>>> import numpy as np
>>> from numpy import linalg as LA
>>> np.set_printoptions(precision=3, suppress=True, linewidth=160, sign=" ")
>>> s = 10 * 0.7 ** np.arange(3)
>>> rng = np.random.default_rng(458)
>>> A = rng.normal(size=(26, 3)) * rng.permutation(s)
>>> print(A)
[[ 17.889  -7.632   9.732]
 [ 13.514  11.106   2.227]
 [ -9.207   3.524  -5.948]
 [  7.686  -1.412   5.776]
 [-17.71   -0.045   0.084]
 [ -1.979   2.194   6.225]
 [ -1.581   1.698  -4.099]
 [-20.153  -3.913   9.762]
 [ -3.025   0.737  10.651]
 [ -6.687   7.432  -2.699]
 [  2.426  -0.023  -1.06 ]
 [-11.685   0.307  -2.93 ]
 [ -2.417   1.752   5.394]
 [ -6.834   0.776  -0.49 ]
 [ 10.839   4.127   5.016]
 [ -6.918  -5.841   3.009]
 [ 15.518  -6.15   -5.239]
 [ -8.798   6.02   -2.922]
 [-15.858   5.665   3.662]
 [ -6.788  -3.551  12.091]
 [ -4.448  -5.335 -15.215]
 [ -5.985  -0.49   -3.65 ]
 [  3.949   0.492   2.793]
 [  3.122  -1.402   4.616]
 [  4.72    4.803   7.503]
 [  5.922   4.756  -9.253]]
>>> M2 = A + rng.integers(-2, 3, (26, 1)) @ rng.integers(-2, 3, (1, 3))
>>> M2
array([[ 15.889,  -6.632,   7.732],
       [ 17.514,   9.106,   6.227],
       [ -7.207,   2.524,  -3.948],
       [  3.686,   0.588,   1.776],
       [-13.71 ,  -2.045,   4.084],
       [ -1.979,   2.194,   6.225],
       [ -3.581,   2.698,  -6.099],
       [-22.153,  -2.913,   7.762],
       [ -3.025,   0.737,  10.651],
       [ -4.687,   6.432,  -0.699],
       [ -1.574,   1.977,  -5.06 ],
       [ -9.685,  -0.693,  -0.93 ],
       [ -4.417,   2.752,   3.394],
       [-10.834,   2.776,  -4.49 ],
       [ 12.839,   3.127,   7.016],
       [ -4.918,  -6.841,   5.009],
       [ 15.518,  -6.15 ,  -5.239],
       [-12.798,   8.02 ,  -6.922],
       [-15.858,   5.665,   3.662],
       [ -6.788,  -3.551,  12.091],
       [ -8.448,  -3.335, -19.215],
       [ -7.985,   0.51 ,  -5.65 ],
       [  3.949,   0.492,   2.793],
       [  3.122,  -1.402,   4.616],
       [  0.72 ,   6.803,   3.503],
       [  5.922,   4.756,  -9.253]])
>>> LA.matrix_rank(M2 - A, tol=1e-8)
np.int64(1)
>>> print(round(LA.norm(M2), 3))
66.763
>>> LA.matrix_rank(M2)
np.int64(3)
>>> round(np.abs(M2).max(), 3)
np.float64(22.153)
>>> print(M2.sum(axis=0))
[-60.486  27.595  19.036]
>>> print(M2.shape)
(26, 3)
>>> d = LA.norm(A[:, None] - A[None], axis=-1)
>>> print(d[3].round(6).argsort(kind="stable")[:4])
[  3  23  22  14]
>>> (d + 1e9 * np.eye(26)).round(6).argmin(axis=1)
array([  3,  14,  17,  23,  11,  12,  21,   4,   5,  17,  22,   2,   5,  21,   3,  13,   3,   9,   4,   8,  21,  13,  23,  22,  22,   6])
>>> np.flatnonzero(d[3] < d.mean() / 2)
array([  3,  14,  22,  23,  24])
>>> d.mean(axis=1).argmax()
np.int64(0)
>>> arr = np.array([[1, 0, 0, 0, 0, 0, 0],
...     [-1, 1, 0, 0, 0, 0, 0],
...     [-2, 0, 1, 0, 0, 0, 0],
...     [-3, -2, 1, 1, 0, 0, 0],
...     [0, -3, 0, -2, 1, 0, 0],
...     [3, -1, 1, -3, -1, 1, 0],
...     [2, 0, -2, -3, 3, 1, 1]])
>>> u = np.array([3, 0, 3, 2, 2, -2, -1])
>>> M2 = arr + np.outer(u, np.eye(7)[3])
>>> LA.matrix_rank(LA.inv(M2) - LA.inv(arr), tol=1e-8)
np.int64(1)
